% ipython --no-banner

In [1]: import numpy as np

In [2]: import numpy.linalg as la

In [3]: np.set_printoptions(precision=1, suppress=True, linewidth=120, legacy="1.25")

In [4]: rnd = lambda a: np.round(a, 1) + 0

In [5]: Y = np.array([[-1, 2, 1, 3], [1, -1, -3, 1], [0, 1, 0, 0], [-3, -2, 0, -2]])

In [6]: Y[-1] = Y[0]

In [7]: arr = Y + 0.1 * np.eye(4)

In [8]: arr
Out[8]: 
array([[-0.9,  2. ,  1. ,  3. ],
       [ 1. , -0.9, -3. ,  1. ],
       [ 0. ,  1. ,  0.1,  0. ],
       [-1. ,  2. ,  1. ,  3.1]])

In [9]: print(rnd(arr - arr[0]))
[[ 0.   0.   0.   0. ]
 [ 1.9 -2.9 -4.  -2. ]
 [ 0.9 -1.  -0.9 -3. ]
 [-0.1  0.   0.   0.1]]

In [10]: np.abs(arr).max()
Out[10]: 3.1

In [11]: np.diff(arr, axis=0)
Out[11]: 
array([[ 1.9, -2.9, -4. , -2. ],
       [-1. ,  1.9,  3.1, -1. ],
       [-1. ,  1. ,  0.9,  3.1]])

In [12]: rnd(la.norm(arr))
Out[12]: 6.6

In [13]: la.rank(arr)
Traceback (most recent call last):
  Cell In[13], line 1
    la.rank(arr)
AttributeError: module 'numpy.linalg' has no attribute 'rank'


In [14]: np.count_nonzero(arr)
Out[14]: 14

In [15]: U, s, vt = la.svd(arr)

In [16]: print(np.argmax(s[:-1] / (s[1:] + 1e-6)) + 1)
3

In [17]: Y = U[:, :3] @ np.diag(s[:3]) @ vt[:3]

In [18]: rnd(Y)
Out[18]: 
array([[-0.9,  2. ,  1. ,  3. ],
       [ 1. , -0.9, -3. ,  1. ],
       [ 0. ,  1. ,  0.1,  0. ],
       [-1. ,  2. ,  1. ,  3.1]])

In [19]: rnd(la.norm(arr - Y, 2)), rnd(s[3])
Out[19]: (0.1, 0.1)

In [20]: rnd(np.abs(la.svd(arr)[2][-1]))
Out[20]: array([0.9, 0. , 0.4, 0.2])

In [21]: la.matrix_rank(arr, rtol=0.1)
Out[21]: 3

In [22]: rng = np.random.default_rng(112)

In [23]: z = rng.permutation(4)

In [24]: z
Out[24]: array([2, 1, 3, 0])

In [25]: Y = arr[z][:, z]

In [26]: print(rnd(np.sort(np.abs(la.eigvals(Y)))))
[0.1 1.6 1.6 3. ]

In [27]: rnd(la.det(Y)), rnd(la.det(arr[z]))
Out[27]: (0.8, 0.8)

In [28]: np.diag(Y)
Out[28]: array([ 0.1, -0.9,  3.1, -0.9])

In [29]: (arr + arr.T) / 2
Out[29]: 
array([[-0.9,  1.5,  0.5,  1. ],
       [ 1.5, -0.9, -1. ,  1.5],
       [ 0.5, -1. ,  0.1,  0.5],
       [ 1. ,  1.5,  0.5,  3.1]])

In [30]: np.allclose(arr, arr.T)
Out[30]: False

In [31]: print(rnd(np.abs(la.eigvals(arr)).max()))
3.0

In [32]: print(rnd(np.sort(np.abs(la.eigvals(arr)))))
[0.1 1.6 1.6 3. ]

In [33]: (arr - arr.T) / 2
Out[33]: 
array([[ 0. ,  0.5,  0.5,  2. ],
       [-0.5,  0. , -2. , -0.5],
       [-0.5,  2. ,  0. , -0.5],
       [-2. ,  0.5,  0.5,  0. ]])

In [34]: arr.inv()
Traceback (most recent call last):
  Cell In[34], line 1
    arr.inv()
AttributeError: 'numpy.ndarray' object has no attribute 'inv'


In [35]: print(rnd(np.trace(arr)))
1.4

In [36]: np.allclose(arr @ arr.T, arr.T @ arr)
Out[36]: False

In [37]: rnd(arr @ arr)
Out[37]: 
array([[-0.2,  3.4, -3.8,  8.6],
       [-2.8,  1.8,  4.4,  5.2],
       [ 1. , -0.8, -3. ,  1. ],
       [-0.2,  3.4, -3.8,  8.6]])

In [38]: f = np.array([2, 2, 2, 0]) + 0.5

In [39]: m1 = np.eye(4) - 2 * np.outer(f, f) / (f @ f)

In [40]: print(rnd(m1))
[[ 0.3 -0.7 -0.7 -0.1]
 [-0.7  0.3 -0.7 -0.1]
 [-0.7 -0.7  0.3 -0.1]
 [-0.1 -0.1 -0.1  1. ]]

In [41]: w1 = np.array([[3, 4, 7, 1, 9, 1],
    ...:     [4, 4, 5, 7, 6, 1],
    ...:     [7, 8, 0, 8, 1, 6],
    ...:     [9, 0, 4, 3, 5, 3]])

In [42]: beta = np.array([1, 1, 2, 1, 0, 1])

In [43]: H = np.maximum(m1 @ w1 + beta, 0)

In [44]: la.matrix_rank(H)
Out[44]: 3

In [45]: rnd((H > 0).mean(axis=0))
Out[45]: array([0.2, 0. , 0.5, 0.2, 0.2, 0.5])

In [46]: (H > 0).astype(int)
Out[46]: 
array([[0, 0, 1, 0, 0, 0],
       [0, 0, 0, 0, 0, 0],
       [0, 0, 0, 0, 0, 1],
       [1, 0, 1, 1, 1, 1]])

In [47]: W2 = np.array([[-1, 1, 3],
    ...:     [-3, -1, -3],
    ...:     [0, -2, 1],
    ...:     [3, -3, 0],
    ...:     [-2, -3, 2],
    ...:     [-2, -1, 2]])

In [48]: (H @ W2).round(6).argmax(axis=1)
Out[48]: array([2, 0, 2, 2])

In [49]: vals, V = la.eigh(m1)

In [50]: vec = np.array([2, 1, -2, 1])

In [51]: print(rnd(vec @ m1 @ vec / (vec @ vec)), vals[0], vals[-1])
0.9 -1.0 1.0

In [52]: print(rnd(V * np.abs(vals) @ V.T))
[[1. 0. 0. 0.]
 [0. 1. 0. 0.]
 [0. 0. 1. 0.]
 [0. 0. 0. 1.]]

In [53]: vals, V = la.eig(m1)

In [54]: rnd(np.sort(la.eigvals(la.inv(m1))))
Out[54]: array([-1.,  1.,  1.,  1.])

In [55]: print(rnd(np.sort(la.eigvals(m1 @ m1))))
[1. 1. 1. 1.]

In [56]: f = np.array([-3, 3, 1, 0])

In [57]: K = f[np.abs(np.subtract.outer(np.arange(4), np.arange(4)))]

In [58]: K
Out[58]: 
array([[-3,  3,  1,  0],
       [ 3, -3,  3,  1],
       [ 1,  3, -3,  3],
       [ 0,  1,  3, -3]])

In [59]: vec = np.array([4, 4, 4, 1])

In [60]: print(rnd(la.inv(m1)))
[[ 0.3 -0.7 -0.7 -0.1]
 [-0.7  0.3 -0.7 -0.1]
 [-0.7 -0.7  0.3 -0.1]
 [-0.1 -0.1 -0.1  1. ]]

In [61]: 4 - la.matrix_rank(m1 - np.eye(4), tol=1e-8)
Out[61]: 3

In [62]: print(rnd(la.det(m1)))
-1.0

In [63]: f = np.array([-1, 0])

In [64]: np.convolve(K[2], f)
Out[64]: array([-1, -3,  3, -3,  0])

In [65]: np.array([np.convolve(row, f, "same") for row in K])
Out[65]: 
array([[ 3, -3, -1,  0],
       [-3,  3, -3, -1],
       [-1, -3,  3, -3],
       [ 0, -1, -3,  3]])

In [66]: np.correlate(K[2], K[3], "full")
Out[66]: array([ -3,  -6,  19, -15,   6,   3,   0])

In [67]: Y = la.invert(K)
Traceback (most recent call last):
  Cell In[67], line 1
    Y = la.invert(K)
AttributeError: module 'numpy.linalg' has no attribute 'invert'


In [68]: Y = la.inv(K)

In [69]: rnd(Y)
Out[69]: 
array([[-0.2,  0.1,  0.2,  0.2],
       [ 0.1,  0. ,  0.2,  0.2],
       [ 0.2,  0.2,  0. ,  0.1],
       [ 0.2,  0.2,  0.1, -0.2]])

In [70]: rnd(la.det(K) * Y)
Out[70]: 
array([[ 48., -12., -44., -48.],
       [-12.,   3., -45., -44.],
       [-44., -45.,   3., -12.],
       [-48., -44., -12.,  48.]])

In [71]: vec = np.array([2, 2, 1, 1])

In [72]: np.sign((arr @ vec).round(6))
Out[72]: array([ 1., -1.,  1.,  1.])

In [73]: print(np.einsum("ij,j->i", arr, vec))
[ 6.2 -1.8  2.1  6.1]

In [74]: arr * vec
Out[74]: 
array([[-1.8,  4. ,  1. ,  3. ],
       [ 2. , -1.8, -3. ,  1. ],
       [ 0. ,  2. ,  0.1,  0. ],
       [-2. ,  4. ,  1. ,  3.1]])

In [75]: arr @ vec
Out[75]: array([ 6.2, -1.8,  2.1,  6.1])

In [76]: [round(float(la.det(K[:i, :i])), 2) + 0 for i in range(1, 5)]
Out[76]: [-3.0, 0.0, 48.0, -224.0]

In [77]: rnd(la.eigvalsh(K).min())
Out[77]: -7.0

In [78]: feats = np.load("layer18.npy")

In [79]: feats
Out[79]: 
array([[ 6.1,  0.6,  2. , -2.1],
       [ 0.6,  6.2, -0.3,  1.8],
       [ 2. , -0.3,  5.8,  1.9],
       [-2.1,  1.8,  1.9,  4.9]])

In [80]: f = np.array([0, 2, 1, 0])

In [81]: Y = feats + np.outer(f, np.eye(4)[1])

In [82]: rnd(la.det(Y) / la.det(feats)), rnd(1 + la.solve(feats, f)[1])
Out[82]: (1.6, 1.6)

In [83]: la.matrix_rank(la.inv(Y) - la.inv(feats), tol=1e-8)
Out[83]: 1

In [84]: la.matrix_rank(Y - feats)
Out[84]: 1

In [85]: L = la.cholesky(feats)

In [86]: rnd(np.diag(L) ** 2)
Out[86]: array([6.1, 6.1, 5.1, 2. ])

In [87]: rnd(feats / np.sqrt(np.outer(np.diag(feats), np.diag(feats))))
Out[87]: 
array([[ 1. ,  0.1,  0.3, -0.4],
       [ 0.1,  1. , -0.1,  0.3],
       [ 0.3, -0.1,  1. ,  0.4],
       [-0.4,  0.3,  0.4,  1. ]])

In [88]: np.trace(feats)
Out[88]: 23.0

In [89]: np.allclose(feats @ feats.T, feats.T @ feats)
Out[89]: True

In [90]: (feats - feats.T) / 2
Out[90]: 
array([[0., 0., 0., 0.],
       [0., 0., 0., 0.],
       [0., 0., 0., 0.],
       [0., 0., 0., 0.]])

In [91]: rnd(np.sort(np.abs(la.eigvals(feats))))
Out[91]: array([1. , 6. , 7.9, 8. ])

In [92]: rnd(feats @ feats)
Out[92]: 
array([[ 46. ,   3. ,  19.6, -18.2],
       [  3. ,  42.1,   1. ,  18.2],
       [ 19.6,   1. ,  41.3,  15.6],
       [-18.2,  18.2,  15.6,  35.3]])

In [93]: la.determinant(feats)
Traceback (most recent call last):
  Cell In[93], line 1
    la.determinant(feats)
AttributeError: module 'numpy.linalg' has no attribute 'determinant'


In [94]: vec = np.array([3, 0, 3, 3])

In [95]: y = feats @ vec

In [96]: beta, lr = np.zeros(4), 1 / la.norm(feats, 2) ** 2

In [97]: for i in range(60):
    ...:     beta -= lr * feats.T @ (feats @ beta - y)
    ...:     if i % 10 == 0: print(i, round(la.norm(feats @ beta - y), 1))
    ...: 
0 4.3
10 1.7
20 1.4
30 1.2
40 1.0
50 0.9

In [98]: rnd(la.cond(feats))
Out[98]: 7.9

In [99]: rnd(beta)
Out[99]: array([2.6, 0.2, 3.4, 2.5])

In [100]: vals, V = la.eigh(feats)

In [101]: vec = np.array([4, 0, 2, 2])

In [102]: print(rnd(np.abs(feats).sum(axis=1).max()), rnd(np.abs(vals).max()))
10.8 8.0

In [103]: print(vec @ feats @ vec)
154.0

In [104]: rnd(V * np.sqrt(vals) @ V.T)
Out[104]: 
array([[ 2.3,  0.2,  0.5, -0.6],
       [ 0.2,  2.4, -0.1,  0.4],
       [ 0.5, -0.1,  2.3,  0.5],
       [-0.6,  0.4,  0.5,  2. ]])

In [105]: rnd(V * np.abs(vals) @ V.T)
Out[105]: 
array([[ 6.1,  0.6,  2. , -2.1],
       [ 0.6,  6.2, -0.3,  1.8],
       [ 2. , -0.3,  5.8,  1.9],
       [-2.1,  1.8,  1.9,  4.9]])

In [106]: data = np.load("out19.npy")

In [107]: data
Out[107]: 
array([[ 0.3,  0.6,  1.2],
       [-2.1, -0.3,  2.7],
       [ 0.2,  0.1,  1.2],
       [ 0.4, -0.6, -1.5],
       [ 0.5,  2.6,  0.1],
       [-0.8,  1.7, -0.2],
       [-0.9,  1.5,  0.6],
       [-0.1,  2. ,  0.4],
       [12. ,  0.5, -1. ],
       [-1.1,  1.8,  1.7],
       [-0.1, -1.5,  0.8],
       [-0.4, -0.6, -0.9]])

In [108]: W2 = data[[1, 7]].astype(float)

In [109]: for _ in range(5):
     ...:     z = la.norm(data[:, None] - W2, axis=-1).argmin(axis=1)
     ...:     W2 = np.array([data[z == j].mean(axis=0) for j in range(2)])
     ...: 

In [110]: z
Out[110]: array([0, 0, 0, 0, 0, 0, 0, 0, 1, 0, 0, 0])

In [111]: np.abs(W2[1] - W2[0]).argmax()
Out[111]: 0

In [112]: print(rnd(W2[1] - W2[0]))
[12.4 -0.2 -1.6]

In [113]: G = np.cov(data, rowvar=False)

In [114]: rnd(np.polyfit(data[:, 2], data[:, 1], 1))
Out[114]: array([0.1, 0.6])

In [115]: print(rnd(la.eigvalsh(G)[::-1]))
[13.7  1.6  1.1]

In [116]: rnd(np.median(data, axis=0))
Out[116]: array([-0.1,  0.6,  0.5])

In [117]: rnd(np.corrcoef(data.T))
Out[117]: 
array([[ 1. ,  0. , -0.5],
       [ 0. ,  1. ,  0.1],
       [-0.5,  0.1,  1. ]])

In [118]: rnd(data.std(axis=0))
Out[118]: array([3.5, 1.2, 1.2])

In [119]: rnd(np.corrcoef(data[:, 2], data[:, 1])[0, 1])
Out[119]: 0.1

In [120]: Y = np.c_[data[:, :1] @ np.array([[-2]]), np.array([-3, -1, -4, -2, 1, 1, 4, 3, -5, 5, 2, 3])]

In [121]: Y
Out[121]: 
array([[ -0.6,  -3. ],
       [  4.2,  -1. ],
       [ -0.4,  -4. ],
       [ -0.8,  -2. ],
       [ -1. ,   1. ],
       [  1.6,   1. ],
       [  1.8,   4. ],
       [  0.2,   3. ],
       [-24. ,  -5. ],
       [  2.2,   5. ],
       [  0.2,   2. ],
       [  0.8,   3. ]])

In [122]: print(rnd(la.lstsq(data, Y[:, 0])[0]))
[-2.  0.  0.]

In [123]: rnd(la.norm(la.qr(data)[0].T @ Y, axis=0) ** 2 / ((Y ** 2).sum(axis=0) + 1e-12))
Out[123]: array([1. , 0.4])

In [124]: def softmax(z):
     ...:     e = np.exp(z - z.max(axis=-1, keepdims=True))
     ...:     return e / e.sum(axis=-1, keepdims=True)
     ...: 

In [125]: rnd(softmax(data[1]))
Out[125]: array([0. , 0. , 0.9])

In [126]: rnd(softmax(data[1] + -1))
Out[126]: array([0. , 0. , 0.9])

In [127]: rnd(softmax(data).sum(axis=1))
Out[127]: array([1., 1., 1., 1., 1., 1., 1., 1., 1., 1., 1., 1.])

In [128]: S = data @ data.T / np.sqrt(3)

In [129]: print(rnd(softmax(S)[1] @ data))
[-2.  -0.2  2.6]

In [130]: rnd(softmax(S + np.triu(np.full(S.shape, -np.inf), 1)))
Out[130]: 
array([[1. , 0. , 0. , 0. , 0. , 0. , 0. , 0. , 0. , 0. , 0. , 0. ],
       [0. , 1. , 0. , 0. , 0. , 0. , 0. , 0. , 0. , 0. , 0. , 0. ],
       [0.3, 0.5, 0.2, 0. , 0. , 0. , 0. , 0. , 0. , 0. , 0. , 0. ],
       [0.1, 0. , 0.1, 0.9, 0. , 0. , 0. , 0. , 0. , 0. , 0. , 0. ],
       [0. , 0. , 0. , 0. , 0.9, 0. , 0. , 0. , 0. , 0. , 0. , 0. ],
       [0.1, 0.1, 0. , 0. , 0.5, 0.4, 0. , 0. , 0. , 0. , 0. , 0. ],
       [0.1, 0.2, 0. , 0. , 0.2, 0.2, 0.2, 0. , 0. , 0. , 0. , 0. ],
       [0.1, 0. , 0. , 0. , 0.4, 0.1, 0.1, 0.2, 0. , 0. , 0. , 0. ],
       [0. , 0. , 0. , 0. , 0. , 0. , 0. , 0. , 1. , 0. , 0. , 0. ],
       [0. , 0.2, 0. , 0. , 0.1, 0. , 0.1, 0.1, 0. , 0.4, 0. , 0. ],
       [0.1, 0.3, 0.1, 0.1, 0. , 0. , 0. , 0. , 0. , 0. , 0.3, 0. ],
       [0. , 0. , 0.1, 0.3, 0. , 0.1, 0.1, 0. , 0. , 0. , 0.1, 0.2]])
